>>> import numpy as np
>>> import numpy.linalg as la
>>> np.set_printoptions(suppress=True, linewidth=140)
>>> rnd = lambda a: np.round(a, 3) + 0
>>> J = np.loadtxt("out11.csv", delimiter=",")
>>> J
array([[  0.,   0.,   0.,   0.,   0.,   0.],
       [  0.,   0.,   0.,   0.,   0.,   0.],
       [  0.,   0.,   0.,   0.,   0.,   0.],
       [  4.,   6.,  10.,  -4.,  -6., -10.],
       [-18.,  10.,  14.,  18., -10., -14.],
       [ -8.,   0., -18.,   8.,   0.,  18.]])
>>> # looks like rank 3
>>> rnd(la.norm(J, axis=1))
array([ 0.   ,  0.   ,  0.   , 17.436, 35.214, 27.857])
>>> J[5] @ J[3]
np.float64(-424.0)
>>> rnd(la.norm(J, axis=0))
array([20.1  , 11.662, 24.9  , 20.1  , 11.662, 24.9  ])
>>> rnd(la.norm(J, "nuc"))
np.float64(73.322)
>>> rnd(la.norm(J, 1)), rnd(la.norm(J, np.inf))
(np.float64(42.0), np.float64(84.0))
>>> rnd(la.norm(J, 2))
np.float64(38.368)
>>> rnd(la.norm(J) ** 2 / la.norm(J, 2) ** 2)
np.float64(1.576)
>>> rnd(np.trace(la.pinv(J) @ J))
np.float64(3.0)
>>> la.lstsq(J[:-1].T, J[-1])[2]
np.int32(2)
>>> np.allclose(J[:-1].T @ la.lstsq(J[:-1].T, J[-1])[0], J[-1])
False
>>> rnd(J @ la.pinv(J) @ J)
array([[  0.,   0.,   0.,   0.,   0.,   0.],
       [  0.,   0.,   0.,   0.,   0.,   0.],
       [  0.,   0.,   0.,   0.,   0.,   0.],
       [  4.,   6.,  10.,  -4.,  -6., -10.],
       [-18.,  10.,  14.,  18., -10., -14.],
       [ -8.,   0., -18.,   8.,   0.,  18.]])
>>> np.abs(np.diag(la.qr(J)[1])) > 1e-9
array([ True,  True,  True, False, False, False])
>>> W1 = np.array([[2, 1], [2, 0], [1, 2], [0, 2], [1, 1], [0, 2]])
>>> beta = np.array([-3, -1])
>>> hid = np.maximum(J @ W1 + beta, 0)
>>> hid
array([[ 0.,  0.],
       [ 0.,  0.],
       [ 0.,  0.],
       [21.,  0.],
       [ 0.,  7.],
       [ 0.,  7.]])
>>> (hid > 0).astype(int)
array([[0, 0],
       [0, 0],
       [0, 0],
       [1, 0],
       [0, 1],
       [0, 1]])
>>> cent = np.array([[1, 0, 0], [3, 2, 2]])
>>> hid @ cent
array([[ 0.,  0.,  0.],
       [ 0.,  0.,  0.],
       [ 0.,  0.,  0.],
       [21.,  0.,  0.],
       [21., 14., 14.],
       [21., 14., 14.]])
>>> W1 @ cent
array([[5, 2, 2],
       [2, 0, 0],
       [7, 4, 4],
       [6, 4, 4],
       [4, 2, 2],
       [6, 4, 4]])
>>> vec = np.array([1, 5, 2, 2, 5, -3])
>>> (J * vec).sum(axis=1)
array([  0.,   0.,   0.,  46.,  88., -82.])
>>> (J @ vec).argmax()
np.int64(4)
>>> J * vec
array([[  0.,   0.,   0.,   0.,   0.,  -0.],
       [  0.,   0.,   0.,   0.,   0.,  -0.],
       [  0.,   0.,   0.,   0.,   0.,  -0.],
       [  4.,  30.,  20.,  -8., -30.,  30.],
       [-18.,  50.,  28.,  36., -50.,  42.],
       [ -8.,   0., -36.,  16.,   0., -54.]])
>>> la.norm(J @ vec) <= la.norm(J, 2) * la.norm(vec) + 1e-9
np.True_
>>> np.sign((J @ vec).round(6))
array([ 0.,  0.,  0.,  1.,  1., -1.])
>>> J @ np.ones(6)
array([0., 0., 0., 0., 0., 0.])
>>> J @ vec
array([  0.,   0.,   0.,  46.,  88., -82.])
>>> Uu, sv, Vt = la.svd(J)
>>> rnd(sv)
array([38.368, 28.363,  6.591,  0.   ,  0.   ,  0.   ])
>>> A2 = Uu[:, :3] @ np.diag(sv[:3]) @ Vt[:3]
>>> la.matrix_rank(J, rtol=0.05)
np.int64(3)
>>> rnd(np.abs(J - A2).max())
np.float64(0.0)
>>> rnd(A2)
array([[  0.,   0.,   0.,   0.,   0.,   0.],
       [  0.,   0.,   0.,   0.,   0.,   0.],
       [  0.,   0.,   0.,   0.,   0.,   0.],
       [  4.,   6.,  10.,  -4.,  -6., -10.],
       [-18.,  10.,  14.,  18., -10., -14.],
       [ -8.,   0., -18.,   8.,   0.,  18.]])
>>> mat = np.tril(np.array([[-3, 4, 2, 3, 0],
...     [3, -1, 5, 5, 4],
...     [-5, -2, -1, 4, -1],
...     [-2, 5, 2, -5, -2],
...     [-3, 1, -5, 5, 3]]), -1) + np.eye(5, dtype=int)
>>> mat
array([[ 1,  0,  0,  0,  0],
       [ 3,  1,  0,  0,  0],
       [-5, -2,  1,  0,  0],
       [-2,  5,  2,  1,  0],
       [-3,  1, -5,  5,  1]])
>>> # triangular
>>> u = np.array([-5, 8, 0])
>>> np.correlate(mat[0], mat[1], "full")
array([0, 0, 0, 1, 3, 0, 0, 0, 0])
>>> np.polyval(u, mat[0])
array([3, 0, 0, 0, 0])
>>> rng = np.random.default_rng(80)
>>> z = rng.permutation(5)
>>> z
array([1, 4, 0, 2, 3])
>>> A2 = mat[z][:, z]
>>> rnd(la.det(A2)), rnd(la.det(mat[z]))
(np.float64(1.0), np.float64(1.0))
>>> A2
array([[ 1,  0,  3,  0,  0],
       [ 1,  1, -3, -5,  5],
       [ 0,  0,  1,  0,  0],
       [-2,  0, -5,  1,  0],
       [ 5,  0, -2,  2,  1]])
>>> vec = np.array([3, 1, 0, 4, 1])
>>> h1 = np.maximum(mat @ vec, 0)
>>> mat * (h1 > 1e-9)[:, None]
array([[ 1,  0,  0,  0,  0],
       [ 3,  1,  0,  0,  0],
       [ 0,  0,  0,  0,  0],
       [-2,  5,  2,  1,  0],
       [-3,  1, -5,  5,  1]])
>>> mat.T @ h1
array([-12,  38, -59,  68,  13])
>>> rnd(np.tanh(mat @ vec))
array([ 0.995,  1.   , -1.   ,  0.995,  1.   ])
>>> np.maximum(mat @ vec, 0) - np.maximum(-mat @ vec, 0)
array([  3,  10, -17,   3,  13])
>>> np.maximum(mat @ (3 * vec), 0)
array([ 9, 30,  0,  9, 39])
>>> arr = np.loadtxt("case10.csv", delimiter=",")
>>> arr
array([[-2., -2.],
       [-2., -4.]])
>>> vec = np.array([0, -2])
>>> y = arr @ vec
>>> beta, lr = np.zeros(2), 1 / la.norm(arr, 2) ** 2
>>> for i in range(5):
...     beta -= lr * arr.T @ (arr @ beta - y)
...     if i % 1 == 0: print(i, round(la.norm(arr @ beta - y), 3))
... 
0 0.786
1 0.769
2 0.753
3 0.737
4 0.721
>>> rnd(la.cond(arr))
np.float64(6.854)
>>> np.trace(arr)
np.float64(-6.0)
>>> arr @ arr
array([[ 8., 12.],
       [12., 20.]])
>>> np.allclose(arr @ arr.T, arr.T @ arr)
True
>>> rnd(np.sort(np.abs(la.eigvals(arr))))
array([0.764, 5.236])
>>> X = np.loadtxt("w.csv", delimiter=",")
>>> X
array([[-0.462, -0.354,  0.778, -0.675],
       [-0.976, -0.515,  0.371, -0.02 ],
       [ 0.641, -0.1  ,  0.778, -0.762],
       [-0.119, -0.572,  0.986, -0.97 ],
       [-0.793, -0.658,  0.976, -0.94 ],
       [-0.537, -0.617,  0.982, -0.958],
       [ 0.291, -0.319,  0.915, -0.881],
       [-0.664, -0.04 , -0.478,  0.508],
       [ 0.992,  0.641, -0.572,  0.159],
       [ 0.991,  0.766, -0.934,  0.786],
       [ 0.119, -0.264,  0.824, -0.77 ],
       [-0.972, -0.753,  0.969, -0.901],
       [ 0.984,  0.804, -0.982,  0.93 ],
       [ 0.786,  0.03 ,  0.653, -0.675],
       [ 0.872,  0.31 , -0.129, -0.08 ],
       [-0.876,  0.07 , -0.892,  0.89 ],
       [-0.159, -0.1  ,  0.254, -0.197]])
>>> proj = X @ la.solve(X.T @ X, X.T)
>>> rnd(np.trace(proj))
np.float64(4.0)
>>> u, r1 = X[1], X[9]
>>> rnd(u @ r1)
np.float64(-1.724)
>>> rnd(u @ u)
np.float64(1.356)
>>> pr = (u @ r1) / (u @ u) * u
>>> la.matrix_rank(np.outer(u, r1))
np.int64(1)
>>> rnd(r1 - pr)
array([-0.25 ,  0.111, -0.462,  0.761])
>>> rnd((r1 - pr) @ u)
np.float64(0.0)
>>> M = (rng.random((3, 3)) < 0.3) + np.eye(3)
>>> M /= M.sum(axis=1, keepdims=True)
>>> M
array([[1., 0., 0.],
       [0., 1., 0.],
       [0., 0., 1.]])
>>> # 3 groups of indices that never mix
>>> u, r1 = M[1], M[2]
>>> u @ u
np.float64(1.0)
>>> pr = (u @ r1) / (u @ u) * u
>>> rnd(la.norm(u + r1) ** 2 + la.norm(u - r1) ** 2)
np.float64(4.0)
>>> (r1 - pr) @ u
np.float64(0.0)
>>> la.matrix_rank(np.outer(u, r1))
np.int64(1)
>>> O, V = la.qr(M[:, :2])[0], la.qr(M[:, 2:])[0]
>>> sv = la.svd(O.T @ V, compute_uv=False)
>>> sv
array([0.])
>>> np.degrees(np.arccos(sv.clip(0, 1)))
array([90.])
>>> z = rng.permutation(3)
>>> A2 = M[:, z] * rng.choice([-1, 1], 3)
>>> A2
array([[ 0.,  1., -0.],
       [ 1.,  0., -0.],
       [ 0.,  0., -1.]])
>>> Uu, _, Vt = la.svd(M.T @ A2)
>>> rnd(la.lstsq(M, A2)[0])
array([[ 0.,  1.,  0.],
       [ 1.,  0.,  0.],
       [ 0.,  0., -1.]])
>>> Uu @ Vt
array([[ 0.,  1.,  0.],
       [ 1.,  0.,  0.],
       [ 0.,  0., -1.]])
>>> z
array([1, 0, 2])
>>> data = np.array([[3, 0, 0, 0], [2, 0, 0, 0], [2, 3, 0, 0], [2, 1, 1, 3]])
>>> # looks like rank 3
>>> u, r1 = data[1], data[2]
>>> u @ u
np.int64(4)
>>> pr = (u @ r1) / (u @ u) * u
>>> np.outer(u, r1)
array([[4, 6, 0, 0],
       [0, 0, 0, 0],
       [0, 0, 0, 0],
       [0, 0, 0, 0]])
>>> la.cond(data) > 100
np.True_
>>> rnd(la.norm(data, 2) / la.norm(data))
np.float64(0.826)
>>> la.matrix_rank(data, rtol=0.1)
np.int64(3)
>>> np.argsort(-la.norm(data, axis=0).round(6), kind="stable")[:3]
array([0, 1, 3])
